$ python -q
>>> import numpy as np
>>> np.set_printoptions(suppress=True, linewidth=160)
>>> def tidy(a):
...     return np.round(a, 1) + 0
... 
>>> rng = np.random.default_rng(42523)
>>> lab = rng.integers(0, 3, 12)
>>> K = np.triu((lab[:, None] == lab) & (rng.random((12, 12)) < 0.8), 1).astype(int)
>>> K += K.T
>>> K
array([[0, 0, 0, 0, 1, 1, 1, 0, 0, 0, 0, 0],
       [0, 0, 1, 1, 0, 0, 0, 1, 1, 1, 0, 1],
       [0, 1, 0, 0, 0, 0, 0, 1, 0, 1, 0, 0],
       [0, 1, 0, 0, 0, 0, 0, 0, 1, 1, 0, 1],
       [1, 0, 0, 0, 0, 1, 1, 0, 0, 0, 1, 0],
       [1, 0, 0, 0, 1, 0, 1, 0, 0, 0, 1, 0],
       [1, 0, 0, 0, 1, 1, 0, 0, 0, 0, 1, 0],
       [0, 1, 1, 0, 0, 0, 0, 0, 1, 1, 0, 1],
       [0, 1, 0, 1, 0, 0, 0, 1, 0, 0, 0, 1],
       [0, 1, 1, 1, 0, 0, 0, 1, 0, 0, 0, 1],
       [0, 0, 0, 0, 1, 1, 1, 0, 0, 0, 0, 0],
       [0, 1, 0, 1, 0, 0, 0, 1, 1, 1, 0, 0]])
>>> # 2 groups of indices that never mix
>>> print([round(float(np.linalg.det(K[:i, :i])), 2) + 0 for i in range(1, 13)])
[0.0, 0.0, 0.0, 0.0, 0.0, 0.0, 0.0, -3.0, 6.0, 0.0, 0.0, 0.0]
>>> tidy(np.linalg.eigvalsh(K).min())
np.float64(-2.0)
>>> A2 = K / np.linalg.norm(K, axis=1, keepdims=True)
>>> C2 = A2 @ A2.T
>>> tidy(C2)
array([[1. , 0. , 0. , 0. , 0.6, 0.6, 0.6, 0. , 0. , 0. , 1. , 0. ],
       [0. , 1. , 0.5, 0.6, 0. , 0. , 0. , 0.7, 0.6, 0.7, 0. , 0.7],
       [0. , 0.5, 1. , 0.6, 0. , 0. , 0. , 0.5, 0.6, 0.5, 0. , 0.8],
       [0. , 0.6, 0.6, 1. , 0. , 0. , 0. , 0.9, 0.5, 0.4, 0. , 0.7],
       [0.6, 0. , 0. , 0. , 1. , 0.8, 0.8, 0. , 0. , 0. , 0.6, 0. ],
       [0.6, 0. , 0. , 0. , 0.8, 1. , 0.8, 0. , 0. , 0. , 0.6, 0. ],
       [0.6, 0. , 0. , 0. , 0.8, 0.8, 1. , 0. , 0. , 0. , 0.6, 0. ],
       [0. , 0.7, 0.5, 0.9, 0. , 0. , 0. , 1. , 0.4, 0.6, 0. , 0.6],
       [0. , 0.6, 0.6, 0.5, 0. , 0. , 0. , 0.4, 1. , 0.9, 0. , 0.7],
       [0. , 0.7, 0.5, 0.4, 0. , 0. , 0. , 0.6, 0.9, 1. , 0. , 0.6],
       [1. , 0. , 0. , 0. , 0.6, 0.6, 0.6, 0. , 0. , 0. , 1. , 0. ],
       [0. , 0.7, 0.8, 0.7, 0. , 0. , 0. , 0.6, 0.7, 0.6, 0. , 1. ]])
>>> A2 = K / np.sqrt((K ** 2).mean(axis=1, keepdims=True))
>>> A2[2]
array([0., 2., 0., 0., 0., 0., 0., 2., 0., 2., 0., 0.])
>>> tidy(np.linalg.norm(A2, axis=1))
array([3.5, 3.5, 3.5, 3.5, 3.5, 3.5, 3.5, 3.5, 3.5, 3.5, 3.5, 3.5])
>>> print(tidy(K - K.mean(axis=1, keepdims=True)))
[[-0.2 -0.2 -0.2 -0.2  0.8  0.8  0.8 -0.2 -0.2 -0.2 -0.2 -0.2]
 [-0.5 -0.5  0.5  0.5 -0.5 -0.5 -0.5  0.5  0.5  0.5 -0.5  0.5]
 [-0.2  0.8 -0.2 -0.2 -0.2 -0.2 -0.2  0.8 -0.2  0.8 -0.2 -0.2]
 [-0.3  0.7 -0.3 -0.3 -0.3 -0.3 -0.3 -0.3  0.7  0.7 -0.3  0.7]
 [ 0.7 -0.3 -0.3 -0.3 -0.3  0.7  0.7 -0.3 -0.3 -0.3  0.7 -0.3]
 [ 0.7 -0.3 -0.3 -0.3  0.7 -0.3  0.7 -0.3 -0.3 -0.3  0.7 -0.3]
 [ 0.7 -0.3 -0.3 -0.3  0.7  0.7 -0.3 -0.3 -0.3 -0.3  0.7 -0.3]
 [-0.4  0.6  0.6 -0.4 -0.4 -0.4 -0.4 -0.4  0.6  0.6 -0.4  0.6]
 [-0.3  0.7 -0.3  0.7 -0.3 -0.3 -0.3  0.7 -0.3 -0.3 -0.3  0.7]
 [-0.4  0.6  0.6  0.6 -0.4 -0.4 -0.4  0.6 -0.4 -0.4 -0.4  0.6]
 [-0.2 -0.2 -0.2 -0.2  0.8  0.8  0.8 -0.2 -0.2 -0.2 -0.2 -0.2]
 [-0.4  0.6 -0.4  0.6 -0.4 -0.4 -0.4  0.6  0.6  0.6 -0.4 -0.4]]
>>> np.linalg.matrix_rank(K - K.mean(axis=1, keepdims=True))
np.int64(9)
>>> vec = np.array([4, 2, 3, 4, 5, 4, 2, 1, 0, 1, 2, 0])
>>> a = np.maximum(K @ vec, 0)
>>> print(np.flatnonzero(a > 1e-9))
[ 0  1  2  3  4  5  6  7  8  9 10 11]
>>> print(np.maximum(K @ vec, 0) - np.maximum(-K @ vec, 0))
[11  9  4  3 12 13 15  6  7 10 11  8]
>>> np.maximum(K @ (3 * vec), 0)
array([33, 27, 12,  9, 36, 39, 45, 18, 21, 30, 33, 24])
>>> m1 = np.load("case13.npy")
>>> tidy(m1)
array([[0.1, 0.1, 0. , 0.1, 0.1, 0.1, 0. , 0.1, 0.1],
       [0.1, 0.1, 0. , 0.2, 0.1, 0.1, 0. , 0.1, 0.1],
       [0. , 0. , 0. , 0.1, 0. , 0. , 0. , 0. , 0. ],
       [0.1, 0.2, 0.1, 0.3, 0.2, 0.1, 0.1, 0.2, 0.2],
       [0.1, 0.1, 0. , 0.2, 0.2, 0.1, 0. , 0.2, 0.1],
       [0.1, 0.1, 0. , 0.1, 0.1, 0. , 0. , 0.1, 0.1],
       [0. , 0. , 0. , 0.1, 0. , 0. , 0. , 0. , 0. ],
       [0.1, 0.1, 0. , 0.2, 0.2, 0.1, 0. , 0.2, 0.1],
       [0.1, 0.1, 0. , 0.2, 0.1, 0.1, 0. , 0.1, 0.1]])
>>> # equal to its transpose
>>> vec = np.array([1, -4, 5, 2, 2, -2, -3, 3, -1])
>>> a = np.maximum(m1 @ vec, 0)
>>> tidy(a)
array([0.4, 0.5, 0.2, 0.8, 0.6, 0.3, 0.2, 0.6, 0.5])
>>> np.flatnonzero(a > 1e-9)
array([0, 1, 2, 3, 4, 5, 6, 7, 8])
>>> print(tidy(m1.T @ a))
[0.4 0.5 0.2 0.8 0.6 0.3 0.2 0.6 0.5]
